In [1]: import numpy as np

In [2]: from numpy import linalg as LA

In [3]: np.set_printoptions(precision=3, suppress=True, linewidth=120)

In [4]: theta = np.deg2rad(135)

In [5]: A = np.eye(4)

In [6]: A[np.ix_([3, 2], [3, 2])] = [[np.cos(theta), -np.sin(theta)], [np.sin(theta), np.cos(theta)]]

In [7]: print(A)
[[ 1.     0.     0.     0.   ]
 [ 0.     1.     0.     0.   ]
 [ 0.     0.    -0.707  0.707]
 [ 0.     0.    -0.707 -0.707]]

In [8]: print((A != 0).astype(int))
[[1 0 0 0]
 [0 1 0 0]
 [0 0 1 1]
 [0 0 1 1]]

In [9]: print(np.sort(LA.eigvals(A).real))
[-0.707 -0.707  1.     1.   ]

In [10]: print(np.round(A @ A, 3) + 0)
[[ 1.  0.  0.  0.]
 [ 0.  1.  0.  0.]
 [ 0.  0.  0. -1.]
 [ 0.  0.  1.  0.]]

In [11]: q = A.astype(float).copy()

In [12]: for j in range(4):
    ...:     q[:, j] -= q[:, :j] @ (q[:, :j].T @ q[:, j])
    ...:     q[:, j] /= LA.norm(q[:, j])
    ...: 

In [13]: print(np.round(q.T @ A, 3) + 0)
[[1. 0. 0. 0.]
 [0. 1. 0. 0.]
 [0. 0. 1. 0.]
 [0. 0. 0. 1.]]

In [14]: print(q)
[[ 1.     0.     0.     0.   ]
 [ 0.     1.     0.     0.   ]
 [ 0.     0.    -0.707  0.707]
 [ 0.     0.    -0.707 -0.707]]

In [15]: print(np.round(q.T @ q, 3) + 0)
[[1. 0. 0. 0.]
 [0. 1. 0. 0.]
 [0. 0. 1. 0.]
 [0. 0. 0. 1.]]

In [16]: B = LA.inv(A)

In [17]: print(np.round(A @ B, 3) + 0)
[[1. 0. 0. 0.]
 [0. 1. 0. 0.]
 [0. 0. 1. 0.]
 [0. 0. 0. 1.]]

In [18]: print(LA.det(A) * B)
[[ 1.     0.     0.     0.   ]
 [ 0.     1.     0.     0.   ]
 [-0.    -0.    -0.707 -0.707]
 [ 0.     0.     0.707 -0.707]]

In [19]: print(round(float(LA.det(A) * LA.det(B)), 3))
1.0

In [20]: print(LA.inv(B))
[[ 1.     0.     0.     0.   ]
 [ 0.     1.     0.     0.   ]
 [ 0.     0.    -0.707  0.707]
 [-0.    -0.    -0.707 -0.707]]

In [21]: print(np.round(LA.cond(A), 3))
1.0

In [22]: print((np.abs(B) > 1e-9).astype(int))
[[1 0 0 0]
 [0 1 0 0]
 [0 0 1 1]
 [0 0 1 1]]

In [23]: print(np.round(LA.slogdet(A)[0], 3))
1.0

In [24]: print(np.kron(np.eye(2, dtype=int), A))
[[ 1.     0.     0.     0.     0.     0.     0.     0.   ]
 [ 0.     1.     0.     0.     0.     0.     0.     0.   ]
 [ 0.     0.    -0.707  0.707  0.     0.    -0.     0.   ]
 [ 0.     0.    -0.707 -0.707  0.     0.    -0.    -0.   ]
 [ 0.     0.     0.     0.     1.     0.     0.     0.   ]
 [ 0.     0.     0.     0.     0.     1.     0.     0.   ]
 [ 0.     0.    -0.     0.     0.     0.    -0.707  0.707]
 [ 0.     0.    -0.    -0.     0.     0.    -0.707 -0.707]]

In [25]: print(np.round(LA.det(A[::-1]), 3))
1.0

In [26]: print(round(float(np.einsum("ii->", A)), 3))
0.586

In [27]: vec = np.array([1, 0, 1, -5])

In [28]: y = A @ vec

In [29]: print(y)
[ 1.     0.    -4.243  2.828]

In [30]: print(LA.solve(A, A[:, 1]))
[ 0.  1. -0.  0.]

In [31]: print(np.round(LA.solve(A.T, A[2]), 3) + 0)
[0. 0. 1. 0.]

In [32]: print(LA.solve(A, y))
[ 1.  0.  1. -5.]
